>>> import numpy as np
>>> from numpy import linalg as LA
>>> np.set_printoptions(precision=2, suppress=True, linewidth=200)
>>> A = np.loadtxt("data.csv", delimiter=",")
>>> A
array([[-0.3 , -0.45, -0.43],
       [-0.91,  0.83, -0.92],
       [-0.85,  0.27, -0.89],
       [-0.31, -0.81, -0.53],
       [-0.94,  0.92, -0.95],
       [ 0.7 ,  0.4 ,  0.8 ],
       [-0.86, -0.56, -0.93],
       [-0.71,  0.51, -0.74],
       [ 0.32, -0.45,  0.29],
       [-0.89,  0.94, -0.88],
       [ 0.24,  0.07,  0.3 ],
       [ 0.3 ,  0.92,  0.58],
       [ 0.7 , -0.6 ,  0.71],
       [ 0.46, -0.75,  0.39],
       [-0.87, -0.27, -0.92],
       [-0.08, -0.51, -0.2 ],
       [-0.14,  0.98,  0.27],
       [-0.55, -0.97, -0.81],
       [-0.28,  0.96,  0.01],
       [-0.63,  0.4 , -0.66],
       [-0.87,  0.98, -0.82],
       [-0.19,  0.99,  0.25],
       [ 0.71,  0.51,  0.82]])
>>> vec = np.array([1, 3, -2])
>>> y = A @ vec
>>> coef, lr = np.zeros(3), 1 / LA.norm(A, 2) ** 2
>>> for i in range(40):
...     coef -= lr * A.T @ (A @ coef - y)
...     if i % 10 == 0: print(i, round(LA.norm(A @ coef - y), 2))
... 
0 3.48
10 0.71
20 0.68
30 0.65
>>> coef
array([-0.54,  2.7 , -0.64])
>>> cen = A - A.mean(axis=0)
>>> V = LA.svd(cen)[2][:2]
>>> Y = cen - cen @ V.T @ V
>>> (cen @ V.T).std(axis=0)
array([0.85, 0.68])
>>> np.round(np.cov(cen @ V.T, rowvar=False), 2) + 0
array([[0.76, 0.  ],
       [0.  , 0.49]])
>>> feats = np.load("out10.npy")
>>> feats
array([[-0.7,  0.2],
       [ 0.3,  0.9]])
>>> ev, V = LA.eig(feats)
>>> np.round(feats @ V[:, 0] - ev[0] * V[:, 0], 2) + 0
array([0., 0.])
>>> np.sort(LA.eigvals(LA.inv(feats)))
array([-1.36,  1.07])
>>> np.sort(LA.eigvals(feats.T))
array([-0.74,  0.94])
>>> hat = np.triu(np.array([[-9, -7], [1, -7]]), 1) + np.eye(2)
>>> Y = hat @ feats @ LA.inv(hat)
>>> np.round(LA.det(Y), 2)
np.float64(-0.69)
>>> LA.matrix_rank(Y)
np.int64(2)
>>> round(float(np.trace(Y)), 2), np.round(np.trace(feats), 2)
(0.2, np.float64(0.2))
>>> Y = LA.inv(feats)
>>> round(LA.cond(feats), 2)
np.float64(1.31)
>>> np.round(feats @ Y, 2) + 0
array([[1., 0.],
       [0., 1.]])
>>> LA.det(feats) * Y
array([[ 0.9, -0.2],
       [-0.3, -0.7]])
>>> round(LA.slogdet(feats)[0], 2)
np.float64(-1.0)
>>> Y
array([[-1.3 ,  0.29],
       [ 0.43,  1.01]])
>>> LA.inv(Y)
array([[-0.7,  0.2],
       [ 0.3,  0.9]])
>>> (np.abs(Y) > 1e-9).astype(int)
array([[1, 1],
       [1, 1]])
>>> K = np.load("run13.npy")
>>> K
array([[ 1.1 ,  0.2 , -1.06],
       [-0.1 ,  0.2 ,  0.05],
       [ 0.6 , -1.2 , -0.48],
       [-0.5 ,  0.7 ,  0.58],
       [ 1.8 ,  0.3 , -1.76],
       [-1.6 ,  1.3 ,  1.4 ],
       [ 0.6 , -0.3 , -0.49],
       [ 0.2 , -0.7 , -0.11],
       [ 0.7 , -1.3 , -0.54],
       [ 0.3 ,  0.5 , -0.38],
       [-1.4 , -0.3 ,  1.42],
       [-0.2 , -1.1 ,  0.16]])
>>> def softmax(z):
...     e = np.exp(z - z.max(axis=-1, keepdims=True))
...     return e / e.sum(axis=-1, keepdims=True)
... 
>>> softmax(K[1])
array([0.28, 0.38, 0.33])
>>> softmax(10 * K[1])
array([0.04, 0.79, 0.18])
>>> S = K @ K.T / np.sqrt(3)
>>> np.round(softmax(S), 2) + 0
array([[0.16, 0.04, 0.07, 0.02, 0.39, 0.01, 0.08, 0.05, 0.08, 0.07, 0.01, 0.03],
       [0.08, 0.09, 0.07, 0.1 , 0.08, 0.11, 0.08, 0.08, 0.07, 0.09, 0.09, 0.08],
       [0.09, 0.04, 0.17, 0.02, 0.13, 0.01, 0.09, 0.09, 0.19, 0.05, 0.03, 0.1 ],
       [0.04, 0.08, 0.03, 0.13, 0.03, 0.3 , 0.04, 0.05, 0.03, 0.07, 0.15, 0.05],
       [0.15, 0.01, 0.04, 0.01, 0.64, 0.  , 0.05, 0.02, 0.04, 0.03, 0.  , 0.01],
       [0.  , 0.02, 0.  , 0.08, 0.  , 0.67, 0.01, 0.01, 0.  , 0.02, 0.17, 0.01],
       [0.12, 0.06, 0.11, 0.04, 0.19, 0.02, 0.1 , 0.08, 0.12, 0.07, 0.03, 0.07],
       [0.08, 0.07, 0.13, 0.05, 0.09, 0.03, 0.09, 0.1 , 0.14, 0.06, 0.06, 0.11],
       [0.09, 0.04, 0.17, 0.02, 0.14, 0.01, 0.09, 0.09, 0.2 , 0.04, 0.02, 0.1 ],
       [0.13, 0.08, 0.07, 0.08, 0.17, 0.06, 0.09, 0.07, 0.07, 0.1 , 0.04, 0.05],
       [0.01, 0.04, 0.02, 0.08, 0.  , 0.33, 0.02, 0.03, 0.02, 0.02, 0.38, 0.06],
       [0.05, 0.06, 0.13, 0.05, 0.04, 0.04, 0.08, 0.1 , 0.14, 0.05, 0.11, 0.15]])
>>> softmax(S).round(6).argmax(axis=1)
array([ 4,  5,  8,  5,  4,  5,  4,  8,  8,  4, 10, 11])
>>> round(float(LA.norm(K, 1)), 2), round(LA.norm(K, np.inf), 2)
(9.1, np.float64(4.3))
>>> round(LA.norm(K[5] - K[3]), 2)
np.float64(1.5)
>>> round(LA.norm(K[5], 1), 2), np.round(LA.norm(K[5], np.inf), 2)
(np.float64(4.3), np.float64(1.6))
>>> LA.norm(K, axis=1)
array([1.54, 0.23, 1.42, 1.04, 2.54, 2.49, 0.83, 0.74, 1.57, 0.7 , 2.02, 1.13])
>>> round(K[5] @ K[3], 2)
np.float64(2.52)
>>> LA.norm(K, axis=1).argmax()
np.int64(4)
>>> round(float(LA.norm(K, 2)), 2)
4.58
>>> np.round(LA.norm(K) ** 2 / LA.norm(K, 2) ** 2, 2)
np.float64(1.32)
>>> dist = LA.norm(K[:, None] - K[None], axis=-1)
>>> LA.norm(K - K.mean(axis=0), axis=1)
array([1.41, 0.44, 1.22, 1.25, 2.4 , 2.7 , 0.63, 0.56, 1.37, 0.72, 2.16, 1.05])
>>> np.flatnonzero(dist[4] < dist.mean() / 2)
array([4])
>>> LA.norm(K, axis=1)
array([1.54, 0.23, 1.42, 1.04, 2.54, 2.49, 0.83, 0.74, 1.57, 0.7 , 2.02, 1.13])
>>> np.unravel_index(dist.round(6).argmax(), dist.shape)
(np.int64(4), np.int64(5))
>>> cen = (K - K.mean(axis=0)) / K.std(axis=0)
>>> np.argwhere(np.abs(cen) > 2)
array([], shape=(0, 2), dtype=int64)
>>> coef = LA.lstsq(np.delete(cen, 1, axis=1), cen[:, 1])[0]
>>> np.round(1 - np.var(cen[:, 1] - np.delete(cen, 1, axis=1) @ coef), 2)
np.float64(0.44)
